>>> import numpy as np
>>> from numpy import linalg as LA
>>> np.set_printoptions(precision=3, suppress=True, linewidth=120, sign=" ")
>>> X = np.load("case18.npy")
>>> print(X)
[[-1.  1.  0.  0.]
 [ 0. -1.  1.  0.]
 [ 0.  0. -1.  1.]
 [ 0.  0.  0. -1.]]
>>> w, evecs = LA.eig(X)
>>> print(w)
[-1. -1. -1. -1.]
>>> print(np.prod(w))
1.0
>>> Q, evecs = LA.qr(X[:, :2])[0], LA.qr(X[:, 2:])[0]
>>> sig = LA.svd(Q.T @ evecs, compute_uv=False)
>>> print(sig.round(3) + 0)
[ 0.816  0.   ]
>>> print(np.round(LA.norm(Q @ Q.T - evecs @ evecs.T, 2), 3))
1.0
>>> mat = np.load("m.npy")
>>> print(mat)
[[ -2.925  15.059   0.042  -2.981 -11.981]
 [ -1.986  -0.991   1.     -0.02    8.008]
 [  3.947   1.958  -1.983  -0.034 -15.969]
 [ -0.072  -0.017  -0.048  -0.056  -0.059]
 [  5.994 -19.008  -1.043   4.008   8.035]
 [  7.994 -17.945  -2.062   3.985   0.006]
 [  5.06   -3.026  -2.017   0.927 -11.974]]
>>> proj = mat @ LA.solve(mat.T @ mat, mat.T)
>>> print(np.round(LA.eigvalsh(proj), 3) + 0)
[ 0.  0.  1.  1.  1.  1.  1.]
>>> print(proj @ mat[:, 4])
[-11.981   8.008 -15.969  -0.059   8.035   0.006 -11.974]
>>> print(np.round(np.trace(proj), 3))
5.0
>>> print(np.diag(proj))
[ 0.784  0.438  0.808  0.922  0.442  0.717  0.891]
>>> W0 = np.load("dump.npy")
>>> print(W0)
[[ 16   0  -5]
 [  0  10 -14]
 [ -5 -14  -6]]
>>> w, evecs = LA.eigh(W0)
>>> print(np.unique(w.round(6) + 0, return_counts=True)[1])
[ 1  1  1]
>>> print(np.round(evecs.T @ W0 @ evecs, 3) + 0)
[[-14.737   0.      0.   ]
 [  0.     14.77    0.   ]
 [  0.      0.     19.967]]
>>> print(np.abs(evecs[:, -1]))
[ 0.59   0.658  0.468]
>>> print(np.round(evecs.T @ evecs, 3) + 0)
[[ 1.  0.  0.]
 [ 0.  1.  0.]
 [ 0.  0.  1.]]
>>> print(np.round(evecs @ np.diag(w) @ evecs.T, 3) + 0)
[[ 16.   0.  -5.]
 [  0.  10. -14.]
 [ -5. -14.  -6.]]
>>> print(LA.svd(W0, compute_uv=False))
[ 19.967  14.77   14.737]
>>> print(round(w.sum(), 3), np.trace(W0))
20.0 20
>>> print(np.abs(evecs[:, -1]).round(6).argmax())
1
>>> print((w > 1e-8).sum(), (w < -1e-8).sum())
2 1
>>> print(LA.eigvalsh(W0 @ W0))
[ 217.173  218.147  398.68 ]
>>> rng = np.random.default_rng(1113)
>>> labels = rng.permutation(3)
>>> B = W0[:, labels] * rng.choice([-1, 1], 3)
>>> print(B)
[[ -5 -16   0]
 [-14   0 -10]
 [ -6   5  14]]
>>> U, _, Vt = LA.svd(W0.T @ B)
>>> print(labels)
[ 2  0  1]
>>> print(np.round(U @ Vt, 3) + 0)
[[ 0. -1.  0.]
 [ 0.  0. -1.]
 [ 1.  0.  0.]]
>>> print(np.round(LA.lstsq(W0, B)[0], 3) + 0)
[[ 0. -1.  0.]
 [ 0.  0. -1.]
 [ 1.  0.  0.]]
>>> B = np.c_[mat[:, :4] @ np.array([[0, 1, -1, 0], [-2, -1, 2, -2], [-1, -2, 2, 1], [1, -2, -2, 2]]), np.array([1, 1, 0, 1, 1, 0, 0])]
>>> print(B)
[[-33.141 -12.106  39.089 -36.038   1.   ]
 [  0.962  -2.955   2.044   2.942   1.   ]
 [ -1.967   6.023  -3.929  -5.967   0.   ]
 [  0.026   0.153   0.054  -0.126   1.   ]
 [ 43.067  19.072 -54.112  44.989   1.   ]
 [ 41.937  22.093 -55.978  41.798   0.   ]
 [  8.996  10.266 -17.      5.889   0.   ]]
>>> print(LA.matrix_rank(B))
5
>>> print(LA.matrix_rank(np.c_[mat, B]))
6
>>> w, evecs = LA.eig(W0)
>>> print(np.prod(w))
-4346.0
>>> print(np.sort(LA.eigvals(W0.T)))
[-14.737  14.77   19.967]
>>> print(np.sort(LA.eigvals(W0 @ W0)))
[ 217.173  218.147  398.68 ]
>>> sig = 20 * 0.9 ** np.arange(6)
>>> Q, _ = LA.qr(np.array([[1.3, -0.3, -0.6, -1.1, -0.2, -0.6],
...     [0.2, -0.6, -0.4, -0.2, -0.3, 0.1],
...     [2.9, -0.5, 0.7, 0.3, 0.0, -1.4],
...     [0.8, -1.5, -0.2, 1.9, 1.2, -0.2],
...     [-1.5, -0.5, -0.3, -0.8, 0.1, -1.1],
...     [0.6, 0.6, 0.7, -0.1, -0.6, 0.1]]))
>>> E = rng.normal(size=(13, 6)) * sig @ Q
>>> print(E)
[[-14.561  -1.057 -14.393 -20.736 -14.589  -8.557]
 [ 20.847  14.65   -5.03  -14.642   8.677 -13.382]
 [  6.899  12.671  17.045  -4.286 -11.845  35.484]
 [  1.184  -3.231  -0.151 -11.462 -11.219  11.345]
 [ 18.219  21.538  -4.855  -4.67  -35.479  -7.555]
 [ 17.226  38.315  -9.678  13.43    2.569  -8.009]
 [ 26.934  30.274  38.173  -0.838 -20.78   11.215]
 [-11.75   -4.295  21.788   5.521 -28.645  20.073]
 [ 13.625 -13.728   4.482 -33.308 -38.993   2.54 ]
 [ -3.978  27.874   4.593   1.213 -25.515 -11.656]
 [  6.766  16.699   6.77    5.747  -8.313 -13.821]
 [ -1.732   7.733 -10.968   3.535  -5.74   -4.525]
 [-20.383 -23.727   8.954  -3.652  21.989  10.587]]
>>> B = E / LA.norm(E, axis=1, keepdims=True)
>>> G = B @ B.T
>>> print(G[1])
[ 0.039  1.    -0.183 -0.153  0.37   0.581  0.242 -0.692  0.094  0.162  0.437  0.171 -0.518]
>>> print(round(float(np.degrees(np.arccos(np.clip(G[1, 4], -1, 1)))), 3))
68.27
>>> K = np.tril(np.array([[5, 5, 8], [7, 1, 6], [3, 5, 0]]), -1) + np.eye(3, dtype=int)
>>> print(K)
[[ 1  0  0]
 [ 7  1  0]
 [ 3  5  1]]
>>> dist = LA.norm(E[:, None] - E[None], axis=-1)
>>> print(dist[9])
[ 43.82   48.033  54.257  43.712  27.799  41.395  51.368  49.255  60.128   0.     23.795  33.168  75.67 ]
>>> print(np.flatnonzero(dist[9] < dist.mean() / 2))
[  9  10]
>>> print(LA.matrix_rank(dist ** 2))
8
>>> print(round(float(LA.det(K)), 3))
1.0
>>> print(np.allclose(K @ K.T, K.T @ K))
False
>>> Q = K.astype(float).copy()
>>> for j in range(3):
...     Q[:, j] -= Q[:, :j] @ (Q[:, :j].T @ Q[:, j])
...     Q[:, j] /= LA.norm(Q[:, j])
... 
>>> print(np.round(Q.T @ Q, 3) + 0)
[[ 1.  0.  0.]
 [ 0.  1.  0.]
 [ 0.  0.  1.]]
>>> print(np.round(Q.T @ K, 3) + 0)
[[ 7.681  2.864  0.391]
 [ 0.     4.219  0.92 ]
 [ 0.     0.     0.031]]
>>> W = np.array([[0, -1, 1, -1], [2, 1, -2, 0], [1, 1, -1, -1]])
>>> c = np.array([2, 3, -2, 3])
>>> H = np.maximum(W0 @ W + c, 0)
>>> print((H > 0).mean(axis=0))
[ 0.333  0.     0.667  0.667]
>>> print(LA.matrix_rank(H))
3
>>> print(H)
[[  0   0  19   0]
 [  8   0   0  17]
 [  0   0  27  14]]
>>> cent = np.array([[-3, 0], [2, -1], [2, -3], [2, 3]])
>>> print(H @ cent)
[[ 38 -57]
 [ 10  51]
 [ 82 -39]]
